% python3 -q
>>> import numpy as np
>>> from numpy import linalg as LA
>>> np.set_printoptions(suppress=True, linewidth=200)
>>> def tidy(a):
...     return np.round(a, 1) + 0
... 
>>> Y = np.array([[1, 1],
...     [9, 0],
...     [8, 6],
...     [0, 8],
...     [4, 0],
...     [4, 5],
...     [7, 7],
...     [2, 5],
...     [5, 6],
...     [9, 0],
...     [6, 2]])
>>> W2 = np.array([[1, 8, 6, 4, 2, 6], [7, 3, 8, 0, 0, 9]])
>>> W0 = Y @ W2
>>> print(W0)
[[  8  11  14   4   2  15]
 [  9  72  54  36  18  54]
 [ 50  82  96  32  16 102]
 [ 56  24  64   0   0  72]
 [  4  32  24  16   8  24]
 [ 39  47  64  16   8  69]
 [ 56  77  98  28  14 105]
 [ 37  31  52   8   4  57]
 [ 47  58  78  20  10  84]
 [  9  72  54  36  18  54]
 [ 20  54  52  24  12  54]]
>>> rank = LA.matrix_rank(W0)
>>> print(rank)
2
>>> N = LA.svd(W0)[2][rank:].T
>>> print(N.shape)
(6, 4)
>>> print(tidy(N @ N.T))
[[ 0.6  0.2 -0.2  0.2  0.1 -0.3]
 [ 0.2  0.4 -0.2 -0.3 -0.2 -0.1]
 [-0.2 -0.2  0.7  0.   0.  -0.4]
 [ 0.2 -0.3  0.   0.8 -0.1  0. ]
 [ 0.1 -0.2  0.  -0.1  0.9  0. ]
 [-0.3 -0.1 -0.4  0.   0.   0.6]]
>>> Uu, sig, vt = LA.svd(W0)
>>> vecs = vt[:(sig > 1e-8).sum()]
>>> rng = np.random.default_rng(735754)
>>> x0 = W0[0] + -1 * W0[4] + rng.integers(2) * np.eye(6)[4]
>>> print(x0)
[  4. -21. -10. -12.  -6.  -9.]
>>> print(tidy(LA.norm(x0 - vecs.T @ vecs @ x0)))
0.0
>>> print(tidy(np.diag(vecs.T @ vecs)))
[0.4 0.6 0.3 0.2 0.1 0.4]
>>> E = np.loadtxt("run6.csv", delimiter=",")
>>> print(E)
[[ 1.8  1.3  0.3 -0.3  1.5  0.6  1.  -0.4 -0.3 -0.4]
 [ 1.1 -1.1 -1.3 -0.1 -0.7 -1.4  0.3 -0.2  0.9 -1.2]
 [-0.5 -0.8 -0.4  0.  -0.6 -0.8  0.8  1.1 -0.8 -2.1]
 [ 1.  -0.1 -1.5 -0.7 -0.5 -0.7  1.8  0.6 -1.   0. ]
 [-0.8  1.3 -1.5  0.   0.8 -1.1 -0.7 -0.9  0.8 -0.8]
 [ 0.5  1.2 -0.5  1.6  0.5 -0.3 -0.7  0.5  1.4 -1.3]
 [ 0.4  0.4 -0.1  0.5 -0.6  1.2  2.4  0.9 -0.4  0.2]
 [-1.2 -0.2 -0.9  0.8  0.1 -1.1 -2.1 -0.3  0.3  0.4]
 [ 0.3 -2.1  0.1  0.7 -0.7  0.9 -0.7 -1.5  0.2 -0.1]
 [ 0.   0.3 -1.1  0.2 -1.4 -1.3 -1.  -1.1  0.3  1.3]
 [-0.3  1.4 -0.4 -0.1  0.5  2.2  0.6 -1.   0.  -0.5]
 [ 0.7 -0.8 -0.5  0.9 -0.5 -0.4  2.   0.   0.2 -1.5]
 [ 1.1  0.1  0.2 -0.9 -0.5 -0.9  2.1 -0.9  0.8 -0.2]]
>>> x0 = np.array([0, -3, -3, -3, -2, 2, -2, 0, -3, -2])
>>> y = E @ x0
>>> print(tidy(LA.lstsq(E, y)[0]))
[ 0. -3. -3. -3. -2.  2. -2.  0. -3. -2.]
>>> print(tidy(LA.pinv(E) @ E))
[[1. 0. 0. 0. 0. 0. 0. 0. 0. 0.]
 [0. 1. 0. 0. 0. 0. 0. 0. 0. 0.]
 [0. 0. 1. 0. 0. 0. 0. 0. 0. 0.]
 [0. 0. 0. 1. 0. 0. 0. 0. 0. 0.]
 [0. 0. 0. 0. 1. 0. 0. 0. 0. 0.]
 [0. 0. 0. 0. 0. 1. 0. 0. 0. 0.]
 [0. 0. 0. 0. 0. 0. 1. 0. 0. 0.]
 [0. 0. 0. 0. 0. 0. 0. 1. 0. 0.]
 [0. 0. 0. 0. 0. 0. 0. 0. 1. 0.]
 [0. 0. 0. 0. 0. 0. 0. 0. 0. 1.]]
>>> print(tidy(y))
[-6.   5.2  8.2  5.9 -2.6 -8.7 -2.8  1.   8.1  0.5  0.5 -0.2 -5.2]
>>> y = y + 0.1 * rng.normal(size=13)
>>> print(tidy(y))
[-6.   5.2  8.1  5.8 -2.6 -8.7 -2.7  1.   8.   0.5  0.6 -0.1 -5.3]
>>> coef, *_ = LA.lstsq(E, y)
>>> print(tidy(LA.norm(y - E @ coef)))
0.2
>>> print(coef.round())
[-0. -3. -3. -3. -2.  2. -2.  0. -3. -2.]
>>> print([round(float(LA.norm(LA.solve(E.T @ E + lam * np.eye(10), E.T @ y))), 2) for lam in (0, 1, 10, 100)])
[7.17, 5.69, 2.74, 0.57]
>>> print(tidy(coef))
[ 0.  -3.  -3.  -2.9 -2.   2.  -2.   0.  -3.  -2. ]
>>> print(tidy(E.T @ (y - E @ coef)))
[0. 0. 0. 0. 0. 0. 0. 0. 0. 0.]
>>> u, r1 = E[8], E[1]
>>> print(tidy(u @ u))
9.1
>>> pr = (u @ r1) / (u @ u) * u
>>> print(tidy(r1 - pr))
[ 1.  -0.6 -1.3 -0.3 -0.5 -1.6  0.5  0.1  0.9 -1.2]
>>> Uu, sig, vt = LA.svd(E, full_matrices=False)
>>> print(Uu.shape, sig.shape, vt.shape)
(13, 10) (10,) (10, 10)
>>> print(tidy(Uu.T @ Uu))
[[1. 0. 0. 0. 0. 0. 0. 0. 0. 0.]
 [0. 1. 0. 0. 0. 0. 0. 0. 0. 0.]
 [0. 0. 1. 0. 0. 0. 0. 0. 0. 0.]
 [0. 0. 0. 1. 0. 0. 0. 0. 0. 0.]
 [0. 0. 0. 0. 1. 0. 0. 0. 0. 0.]
 [0. 0. 0. 0. 0. 1. 0. 0. 0. 0.]
 [0. 0. 0. 0. 0. 0. 1. 0. 0. 0.]
 [0. 0. 0. 0. 0. 0. 0. 1. 0. 0.]
 [0. 0. 0. 0. 0. 0. 0. 0. 1. 0.]
 [0. 0. 0. 0. 0. 0. 0. 0. 0. 1.]]
>>> th = np.radians(72)
>>> r_ = np.eye(10)
>>> r_[7, 7] = r_[5, 5] = np.cos(th)
>>> r_[7, 5], r_[5, 7] = -np.sin(th), np.sin(th)
>>> print(tidy(r_))
[[ 1.   0.   0.   0.   0.   0.   0.   0.   0.   0. ]
 [ 0.   1.   0.   0.   0.   0.   0.   0.   0.   0. ]
 [ 0.   0.   1.   0.   0.   0.   0.   0.   0.   0. ]
 [ 0.   0.   0.   1.   0.   0.   0.   0.   0.   0. ]
 [ 0.   0.   0.   0.   1.   0.   0.   0.   0.   0. ]
 [ 0.   0.   0.   0.   0.   0.3  0.   1.   0.   0. ]
 [ 0.   0.   0.   0.   0.   0.   1.   0.   0.   0. ]
 [ 0.   0.   0.   0.   0.  -1.   0.   0.3  0.   0. ]
 [ 0.   0.   0.   0.   0.   0.   0.   0.   1.   0. ]
 [ 0.   0.   0.   0.   0.   0.   0.   0.   0.   1. ]]
>>> Y = E @ r_.T
>>> print(np.allclose(E @ E.T, Y @ Y.T))
True
